% python3 -q
>>> import numpy as np
>>> np.set_printoptions(suppress=True, linewidth=200)
>>> M = np.load("mat.npy")
>>> print(M)
[[1 0 0 0 0]
 [5 1 0 0 0]
 [5 4 1 0 0]
 [0 3 5 1 0]
 [4 4 0 4 1]]
>>> # triangular: eigenvalues sit on the diagonal
>>> print(np.round(np.linalg.norm(M, axis=1), 3))
[1.    5.099 6.481 5.916 7.   ]
>>> print(M[3] @ M[0])
0
>>> print(round(float(np.linalg.norm(M) ** 2 / np.linalg.norm(M, 2) ** 2), 3))
1.419
>>> print(np.linalg.matrix_rank(M, rtol=0.1))
4
>>> print(np.argsort(-np.linalg.norm(M, axis=0).round(6), kind="stable")[:3])
[0 1 2]
>>> print(np.linalg.matrix_rank(M - M[0, 0] * np.eye(5)))
4
>>> hat = np.triu(np.array([[-3, -3, 3, 2, 3],
...     [-3, 3, -1, 0, -3],
...     [0, 3, 0, 1, 3],
...     [-2, 0, -1, -2, -1],
...     [1, 0, -1, -1, 0]]), 1) + np.eye(5)
>>> other = hat @ M @ np.linalg.inv(hat)
>>> print(round(float(np.linalg.det(other)), 3))
1.0
>>> mat = np.loadtxt("sample10.csv", delimiter=",")
>>> print(mat)
[[0. 1. 0. 1. 0. 0. 1. 1. 1.]
 [1. 0. 0. 0. 0. 0. 1. 1. 1.]
 [0. 0. 0. 0. 0. 1. 0. 0. 0.]
 [1. 0. 0. 0. 0. 0. 1. 0. 1.]
 [0. 0. 0. 0. 0. 1. 0. 0. 0.]
 [0. 0. 1. 0. 1. 0. 0. 0. 0.]
 [1. 1. 0. 1. 0. 0. 0. 1. 1.]
 [1. 1. 0. 0. 0. 0. 1. 0. 1.]
 [1. 1. 0. 1. 0. 0. 1. 1. 0.]]
>>> x0 = np.array([-3, 5, -2, -1, 2, 2, -1, -3, -5])
>>> h = np.maximum(mat @ x0, 0)
>>> print(np.flatnonzero(h > 1e-9))
[2 4]
>>> print(mat.T @ h)
[0. 0. 0. 0. 0. 4. 0. 0. 0.]
>>> w, vecs = np.linalg.eigh(mat)
>>> print(np.round(vecs.T @ vecs, 3) + 0)
[[1. 0. 0. 0. 0. 0. 0. 0. 0.]
 [0. 1. 0. 0. 0. 0. 0. 0. 0.]
 [0. 0. 1. 0. 0. 0. 0. 0. 0.]
 [0. 0. 0. 1. 0. 0. 0. 0. 0.]
 [0. 0. 0. 0. 1. 0. 0. 0. 0.]
 [0. 0. 0. 0. 0. 1. 0. 0. 0.]
 [0. 0. 0. 0. 0. 0. 1. 0. 0.]
 [0. 0. 0. 0. 0. 0. 0. 1. 0.]
 [0. 0. 0. 0. 0. 0. 0. 0. 1.]]
>>> print(np.round(np.abs(vecs[:, -1]), 3) + 0)
[0.448 0.392 0.    0.303 0.    0.    0.448 0.392 0.448]
>>> print(w.round(3) + 0)
[-1.804 -1.414 -1.    -1.    -1.     0.     0.376  1.414  4.428]
>>> print(round(w.sum(), 3), np.trace(mat))
0.0 0.0
>>> print(np.round(np.linalg.svd(mat, compute_uv=False), 3) + 0)
[4.428 1.804 1.414 1.414 1.    1.    1.    0.376 0.   ]
>>> print(np.round(vecs.T @ mat @ vecs, 3) + 0)
[[-1.804  0.     0.     0.     0.     0.     0.     0.     0.   ]
 [ 0.    -1.414  0.     0.     0.     0.     0.     0.     0.   ]
 [ 0.     0.    -1.     0.     0.     0.     0.     0.     0.   ]
 [ 0.     0.     0.    -1.     0.     0.     0.     0.     0.   ]
 [ 0.     0.     0.     0.    -1.     0.     0.     0.     0.   ]
 [ 0.     0.     0.     0.     0.     0.     0.     0.     0.   ]
 [ 0.     0.     0.     0.     0.     0.     0.376  0.     0.   ]
 [ 0.     0.     0.     0.     0.     0.     0.     1.414  0.   ]
 [ 0.     0.     0.     0.     0.     0.     0.     0.     4.428]]
>>> print(np.round(np.linalg.eigvalsh(mat @ mat), 3) + 0)
[ 0.     0.141  1.     1.     1.     2.     2.     3.253 19.606]
>>> print((w > 1e-8).sum(), (w < -1e-8).sum())
3 5
>>> w, vecs = np.linalg.eigh(mat)
>>> x0 = np.array([2, 2, -1, -1, 0, 2, 1, 2, 0])
>>> print(x0 @ mat @ x0)
26.0
>>> print((np.sign(vecs[:, -1].round(6)) == np.sign(vecs[0, -1].round(6))).astype(int))
[1 1 0 1 0 0 1 1 1]
>>> print(np.round(np.linalg.eigvalsh(mat[1:, 1:]), 3) + 0)
[-1.681 -1.414 -1.    -1.     0.     0.358  1.414  3.323]
>>> print(np.round(vecs * np.maximum(w, 0) @ vecs.T, 3) + 0)
[[0.891 0.76  0.    0.628 0.    0.    0.891 0.76  0.891]
 [0.76  0.756 0.    0.398 0.    0.    0.76  0.756 0.76 ]
 [0.    0.    0.354 0.    0.354 0.5   0.    0.    0.   ]
 [0.628 0.398 0.    0.619 0.    0.    0.628 0.398 0.628]
 [0.    0.    0.354 0.    0.354 0.5   0.    0.    0.   ]
 [0.    0.    0.5   0.    0.5   0.707 0.    0.    0.   ]
 [0.891 0.76  0.    0.628 0.    0.    0.891 0.76  0.891]
 [0.76  0.756 0.    0.398 0.    0.    0.76  0.756 0.76 ]
 [0.891 0.76  0.    0.628 0.    0.    0.891 0.76  0.891]]
>>> F = np.loadtxt("test12.csv", delimiter=",")
>>> print(F)
[[ 4.  5.  6.]
 [ 7.  8.  9.]
 [10. 11. 12.]
 [13. 14. 15.]
 [16. 17. 18.]
 [19. 20. 21.]
 [22. 23. 24.]
 [25. 26. 27.]
 [28. 29. 30.]]
>>> # rows and columns are dependent
>>> print(np.linalg.cond(F) > 100)
True
>>> print([round(float(x), 3) for x in np.linalg.svd(F, compute_uv=False)[:3]])
[97.149, 1.758, 0.0]
>>> K = np.load("out11.npy")
>>> print(K)
[[-4  0 -1 -3]
 [ 0 -4 -3  3]
 [-1 -3 -4  2]
 [-3  3  2  2]]
>>> print(np.einsum("ij,ji->", M, M))
5
>>> print(np.einsum("ii->", M))
5
>>> print(round(float(np.linalg.eigvals(M).sum().real), 3))
5.0
>>> print(np.kron(np.eye(2, dtype=int), M))
[[1 0 0 0 0 0 0 0 0 0]
 [5 1 0 0 0 0 0 0 0 0]
 [5 4 1 0 0 0 0 0 0 0]
 [0 3 5 1 0 0 0 0 0 0]
 [4 4 0 4 1 0 0 0 0 0]
 [0 0 0 0 0 1 0 0 0 0]
 [0 0 0 0 0 5 1 0 0 0]
 [0 0 0 0 0 5 4 1 0 0]
 [0 0 0 0 0 0 3 5 1 0]
 [0 0 0 0 0 4 4 0 4 1]]
>>> rng = np.random.default_rng(23)
>>> idx = rng.permutation(4)
>>> print(idx)
[2 3 1 0]
>>> other = K[idx][:, idx]
>>> print(round(np.linalg.det(other), 3), np.round(np.linalg.det(K[idx]), 3))
-160.0 160.0
>>> print(np.trace(other))
-10
>>> print(other)
[[-4  2 -3 -1]
 [ 2  2  3 -3]
 [-3  3 -4  0]
 [-1 -3  0 -4]]
>>> r0 = np.array([1, -5])
>>> print(np.convolve(other[3], r0))
[-1  2 15 -4 20]
>>> w, vecs = np.linalg.eig(K)
>>> print(round(float(np.prod(w)), 3))
-160.0
>>> print(w.round(3))
[ 4.378 -0.838 -5.275 -8.265]
>>> w, vecs = np.linalg.eigh(K)
>>> print(np.round(vecs.T @ vecs, 3) + 0)
[[1. 0. 0. 0.]
 [0. 1. 0. 0.]
 [0. 0. 1. 0.]
 [0. 0. 0. 1.]]
>>> print((w > 1e-8).sum(), (w < -1e-8).sum())
1 3
>>> print(w.sum(), np.trace(K))
-10.0 -10
>>> print(np.round(np.abs(vecs[:, -1]), 3))
[0.338 0.262 0.159 0.89 ]
>>> E = np.array([[6.0, 1.0, 1.0, 1.0, 1.0, 1.0, 1.0, 1.0],
...     [1.0, 6.0, 1.0, 1.0, 1.0, 1.0, 1.0, 1.0],
...     [1.0, 1.0, 6.0, 1.0, 1.0, 1.0, 1.0, 1.0],
...     [1.0, 1.0, 1.0, 6.0, 1.0, 1.0, 1.0, 1.0],
...     [1.0, 1.0, 1.0, 1.0, 6.0, 1.0, 1.0, 1.0],
...     [1.0, 1.0, 1.0, 1.0, 1.0, 6.0, 1.0, 1.0],
...     [1.0, 1.0, 1.0, 1.0, 1.0, 1.0, 6.0, 1.0],
...     [1.0, 1.0, 1.0, 1.0, 1.0, 1.0, 1.0, 6.0]])
>>> # symmetric
>>> r0 = np.array([2, 0])
>>> print(np.correlate(E[7], E[5], "full"))
[ 1.  2.  8.  9. 10. 11. 12. 18. 17. 41. 10.  9.  8.  7.  6.]
>>> print(np.polyval(r0, E[7]))
[ 2.  2.  2.  2.  2.  2.  2. 12.]
>>> W0 = np.loadtxt("layer14.csv", delimiter=",")
>>> print(W0)
[[3. 0. 3. 0. 2.]
 [2. 3. 0. 3. 0.]
 [0. 2. 3. 0. 3.]
 [3. 0. 2. 3. 0.]
 [0. 3. 0. 2. 3.]]
>>> idx = rng.permutation(5)
>>> other = W0[:, idx] * rng.choice([-1, 1], 5)
>>> print(other)
[[-3.  0.  0.  3. -2.]
 [-0.  3.  3.  2. -0.]
 [-3.  0.  2.  0. -3.]
 [-2.  3.  0.  3. -0.]
 [-0.  2.  3.  0. -3.]]
>>> left, _, Vt = np.linalg.svd(W0.T @ other)
>>> print(np.round(left @ Vt, 3) + 0)
[[ 0.  0.  0.  1.  0.]
 [ 0.  0.  1.  0.  0.]
 [-1.  0.  0.  0.  0.]
 [ 0.  1.  0.  0.  0.]
 [ 0.  0.  0.  0. -1.]]
>>> print(W0 @ np.ones(5))
[8. 8. 8. 8. 8.]
>>> print(np.round(np.fft.fft(W0[0]), 3))
[8.   +0.j    1.191+0.139j 2.309+4.029j 2.309-4.029j 1.191-0.139j]
>>> print((W0 @ W0)[0])
[ 9. 12. 18.  4. 21.]
>>> print(W0 @ (-1.0) ** np.arange(5))
[ 8. -4.  4.  2. -2.]
>>> other = np.array([[1, 1, 0], [0, 0, 1]])
>>> Z = np.kron(other, W0)
>>> print(Z)
[[3. 0. 3. 0. 2. 3. 0. 3. 0. 2. 0. 0. 0. 0. 0.]
 [2. 3. 0. 3. 0. 2. 3. 0. 3. 0. 0. 0. 0. 0. 0.]
 [0. 2. 3. 0. 3. 0. 2. 3. 0. 3. 0. 0. 0. 0. 0.]
 [3. 0. 2. 3. 0. 3. 0. 2. 3. 0. 0. 0. 0. 0. 0.]
 [0. 3. 0. 2. 3. 0. 3. 0. 2. 3. 0. 0. 0. 0. 0.]
 [0. 0. 0. 0. 0. 0. 0. 0. 0. 0. 3. 0. 3. 0. 2.]
 [0. 0. 0. 0. 0. 0. 0. 0. 0. 0. 2. 3. 0. 3. 0.]
 [0. 0. 0. 0. 0. 0. 0. 0. 0. 0. 0. 2. 3. 0. 3.]
 [0. 0. 0. 0. 0. 0. 0. 0. 0. 0. 3. 0. 2. 3. 0.]
 [0. 0. 0. 0. 0. 0. 0. 0. 0. 0. 0. 3. 0. 2. 3.]]
>>> print(Z.shape)
(10, 15)
>>> print(np.linalg.matrix_rank(Z))
10
>>> left, s, Vt = np.linalg.svd(W0, full_matrices=False)
>>> print(np.allclose(left * s @ Vt, W0))
True
>>> print(np.round(np.cumsum(s ** 2) / np.sum(s ** 2), 3))
[0.582 0.778 0.974 0.987 1.   ]
>>> print(np.round(np.sqrt((s ** 2).sum()), 3), round(np.linalg.norm(W0), 3))
10.488 10.488
>>> print(left.shape, s.shape, Vt.shape)
(5, 5) (5,) (5, 5)
>>> print((s > 1e-8).sum())
5
>>> print(np.round(left.T @ left, 3) + 0)
[[1. 0. 0. 0. 0.]
 [0. 1. 0. 0. 0.]
 [0. 0. 1. 0. 0.]
 [0. 0. 0. 1. 0.]
 [0. 0. 0. 0. 1.]]
>>> print(np.round(np.abs(Vt[0]), 3))
[0.447 0.447 0.447 0.447 0.447]
>>> hat = np.triu(np.array([[9, -9, 5, 4, -2],
...     [-7, -7, 8, -9, 7],
...     [6, -5, 3, -5, 7],
...     [3, 8, -9, 0, 5],
...     [6, -2, 1, 2, 4]]), 1) + np.eye(5)
>>> other = hat @ W0 @ np.linalg.inv(hat)
>>> print(other)
[[    -3.    -50.    441.   1748. -11472.]
 [   -25.   -185.   1611.   6480. -42387.]
 [   -15.   -112.    964.   3871. -25325.]
 [     3.     42.   -349.  -1366.   9000.]
 [     0.      3.    -24.    -91.    605.]]
>>> print(np.trace(other), np.trace(W0))
15.0 15.0
>>> print(hat @ W0 - W0 @ hat)
[[ -6.   4.   8. -16.  -6.]
 [-27.  55. -28.   6.  13.]
 [-15.  21. -26.  32. -14.]
 [  0.  42. -15.   8.  -8.]
 [  0.   0. -24.  27. -31.]]
>>> feats = np.load("block12.npy")
>>> print(feats)
[[1 4 1 4]
 [1 0 2 5]
 [1 0 2 5]
 [0 5 7 5]
 [6 2 1 3]
 [5 5 6 7]]
>>> def softmax(z):
...     e = np.exp(z - z.max(axis=-1, keepdims=True))
...     return e / e.sum(axis=-1, keepdims=True)
... 
>>> print(np.round(softmax(feats).sum(axis=1), 3))
[1. 1. 1. 1. 1. 1.]
>>> print(np.round(softmax(10 * feats[4]), 3) + 0)
[1. 0. 0. 0.]
>>> scores = feats @ feats.T / np.sqrt(4)
>>> print(np.round(softmax(scores)[4] @ feats, 3))
[5.    4.999 5.999 6.999]
>>> th = np.sort(rng.uniform(-2, 2, 19))
>>> m1 = np.c_[th, th ** 2, th ** 3] @ np.array([[0, -2, 0, 2], [-2, -1, 2, 0], [-1, 2, -2, 2]])
>>> print(m1.round(3))
[[ -0.195 -14.7    22.395 -18.698]
 [ -0.271 -14.174  21.742 -18.168]
 [ -0.777 -10.174  16.707 -14.109]
 [ -1.109  -1.886   5.414  -5.126]
 [ -0.761  -0.044   2.263  -2.59 ]
 [ -0.509   0.403   1.168  -1.646]
 [ -0.306   0.516   0.568  -1.062]
 [ -0.191   0.485   0.308  -0.756]
 [ -0.06    0.318   0.078  -0.375]
 [ -0.026   0.217   0.031  -0.238]
 [ -0.056  -0.34    0.044   0.331]
 [ -0.061  -0.355   0.047   0.346]
 [ -0.622  -0.999   0.25    1.247]
 [ -0.996  -1.145   0.292   1.704]
 [ -1.475  -1.216   0.287   2.261]
 [ -2.151  -1.183   0.201   3.033]
 [ -2.8    -1.054   0.055   3.772]
 [ -6.726   0.766  -1.601   8.362]
 [-11.584   4.235  -4.664  14.344]]
>>> r = np.linalg.matrix_rank(m1)
>>> print(r)
3
>>> null = np.linalg.svd(m1)[2][r:].T
>>> print([int(np.linalg.matrix_rank(np.delete(m1, i, axis=0))) for i in range(19)])
[3, 3, 3, 3, 3, 3, 3, 3, 3, 3, 3, 3, 3, 3, 3, 3, 3, 3, 3]
>>> print(np.linalg.matrix_rank(m1.T @ m1), np.linalg.matrix_rank(m1 @ m1.T))
3 3
>>> idx = m1[:, 3] > np.median(m1[:, 3])
>>> r0 = m1[idx].mean(axis=0) - m1[~idx].mean(axis=0)
>>> print(idx.astype(int))
[0 0 0 0 0 0 0 0 0 0 1 1 1 1 1 1 1 1 1]
>>> print(round((((m1 - m1.mean(axis=0)) @ r0 > 0) == idx).mean(), 3))
0.684
>>> print(r0.round(3))
[-2.521  3.76  -7.633 10.21 ]
>>> print(((m1 - m1.mean(axis=0)) @ r0 > 0).astype(int))
[0 0 0 0 1 1 1 1 1 1 1 1 1 1 1 1 1 1 1]
